$ python3 -q
>>> import numpy as np
>>> np.set_printoptions(precision=2, suppress=True, linewidth=140, legacy="1.25")
>>> m1 = np.load("arr.npy")
>>> m1
array([[ 0, -3,  0, -3],
       [ 0,  3,  0,  3],
       [ 0, -3,  0, -3],
       [ 0,  3,  0,  3]])
>>> # row 2 repeats row 0
>>> Y = m1 / np.sqrt((m1 ** 2).mean(axis=1, keepdims=True))
>>> Y[0]
array([ 0.  , -1.41,  0.  , -1.41])
>>> np.linalg.matrix_rank(Y) == np.linalg.matrix_rank(m1)
True
>>> np.linalg.norm(Y, axis=1)
array([2., 2., 2., 2.])
>>> w1 = np.array([[2, -2, -2, -1, -2, 0],
...     [-2, -1, 0, -1, -2, 0],
...     [2, 0, 1, -2, 1, 0],
...     [2, 1, 0, 2, 2, 2]])
>>> coef = np.array([0, 3, 2, 0, -1, -3])
>>> H = np.maximum(m1 @ w1 + coef, 0)
>>> print((H > 0).mean(axis=0))
[0.  1.  1.  0.5 0.  0.5]
>>> np.linalg.matrix_rank(H)
2
>>> cent = np.array([[-4, 5], [0, 2], [-2, -4], [-4, 1], [3, 1], [3, -4]])
>>> (H @ cent).round(6).argmax(axis=1)
array([1, 0, 1, 0])
>>> left, sv, Vh = np.linalg.svd(m1)
>>> np.argmax(sv[:-1] / (sv[1:] + 1e-6)) + 1
1
>>> sv.round(2) + 0
array([8.49, 0.  , 0.  , 0.  ])
>>> Y = left[:, :1] @ np.diag(sv[:1]) @ Vh[:1]
>>> print(np.linalg.matrix_rank(Y))
1
>>> np.linalg.matrix_rank(m1, rtol=0.05)
1
>>> round(np.linalg.norm(m1 - Y) / np.linalg.norm(m1), 2)
0.0
>>> round(np.abs(m1 - Y).max(), 2)
0.0
>>> left, sv, Vh = np.linalg.svd(m1, full_matrices=False)
>>> left.shape, sv.shape, Vh.shape
((4, 4), (4,), (4, 4))
>>> sv.round(2) + 0
array([8.49, 0.  , 0.  , 0.  ])
>>> np.abs(Vh[0])
array([0.  , 0.71, 0.  , 0.71])
>>> print(np.round(left.T @ left, 2) + 0)
[[1. 0. 0. 0.]
 [0. 1. 0. 0.]
 [0. 0. 1. 0.]
 [0. 0. 0. 1.]]
>>> np.round(Vh @ Vh.T, 2) + 0
array([[1., 0., 0., 0.],
       [0., 1., 0., 0.],
       [0., 0., 1., 0.],
       [0., 0., 0., 1.]])
>>> r = np.linalg.matrix_rank(m1)
>>> print(r)
1
>>> null = np.linalg.svd(m1)[2][r:].T
>>> np.round(m1 @ null, 2) + 0
array([[0., 0., 0.],
       [0., 0., 0.],
       [0., 0., 0.],
       [0., 0., 0.]])
>>> null.shape
(4, 3)
>>> [int(np.linalg.matrix_rank(np.delete(m1, i, axis=0))) for i in range(4)]
[1, 1, 1, 1]
>>> Y = np.array([[4, -2], [-7, 0], [-1, -5]])
>>> F = np.tile(Y, (2, 3))
>>> F
array([[ 4, -2,  4, -2,  4, -2],
       [-7,  0, -7,  0, -7,  0],
       [-1, -5, -1, -5, -1, -5],
       [ 4, -2,  4, -2,  4, -2],
       [-7,  0, -7,  0, -7,  0],
       [-1, -5, -1, -5, -1, -5]])
>>> # columns 0 and 2 are equal
>>> np.allclose(F[:-1].T @ np.linalg.lstsq(F[:-1].T, F[-1])[0], F[-1])
True
>>> round(float(np.trace(np.linalg.pinv(F) @ F)), 2)
2.0
>>> print(np.linalg.lstsq(F[:-1].T, F[-1])[2])
2
>>> rng = np.random.default_rng(532)
>>> labels = rng.permutation(6)
>>> labels
array([5, 2, 4, 1, 0, 3])
>>> Y = F[labels][:, labels]
>>> np.diag(Y)
array([-5, -1, -7,  0,  4, -2])
>>> print(Y)
[[-5 -1 -1 -5 -1 -5]
 [-5 -1 -1 -5 -1 -5]
 [ 0 -7 -7  0 -7  0]
 [ 0 -7 -7  0 -7  0]
 [-2  4  4 -2  4 -2]
 [-2  4  4 -2  4 -2]]
>>> print(np.allclose(Y, F))
False
>>> np.round(np.sort(np.abs(np.linalg.eigvals(Y))), 2) + 0
array([ 0.,  0.,  0.,  0.,  0., 11.])
>>> r = np.linalg.matrix_rank(F)
>>> r
2
>>> null = np.linalg.svd(F)[2][r:].T
>>> null.shape
(6, 4)
>>> [int(np.linalg.matrix_rank(F[:i])) for i in range(1, len(F) + 1)]
[1, 2, 2, 2, 2, 2]
>>> np.allclose(F @ null, 0)
True
>>> np.linalg.matrix_rank(F.T @ F), np.linalg.matrix_rank(F @ F.T)
(2, 2)
>>> np.round(null @ null.T, 2) + 0
array([[ 0.67,  0.  , -0.33,  0.  , -0.33,  0.  ],
       [ 0.  ,  0.67,  0.  , -0.33,  0.  , -0.33],
       [-0.33,  0.  ,  0.67,  0.  , -0.33,  0.  ],
       [ 0.  , -0.33,  0.  ,  0.67,  0.  , -0.33],
       [-0.33,  0.  , -0.33,  0.  ,  0.67,  0.  ],
       [ 0.  , -0.33,  0.  , -0.33,  0.  ,  0.67]])
>>> left, sv, Vh = np.linalg.svd(F)
>>> V = Vh[:(sv > 1e-8).sum()]
>>> vec = F[0] + 2 * F[2] + rng.integers(2) * np.eye(6)[4]
>>> vec
array([  2., -12.,   2., -12.,   2., -12.])
>>> np.round(np.linalg.norm(vec - V.T @ V @ vec), 2)
0.0
>>> np.round(V.T @ V, 2) + 0
array([[0.33, 0.  , 0.33, 0.  , 0.33, 0.  ],
       [0.  , 0.33, 0.  , 0.33, 0.  , 0.33],
       [0.33, 0.  , 0.33, 0.  , 0.33, 0.  ],
       [0.  , 0.33, 0.  , 0.33, 0.  , 0.33],
       [0.33, 0.  , 0.33, 0.  , 0.33, 0.  ],
       [0.  , 0.33, 0.  , 0.33, 0.  , 0.33]])
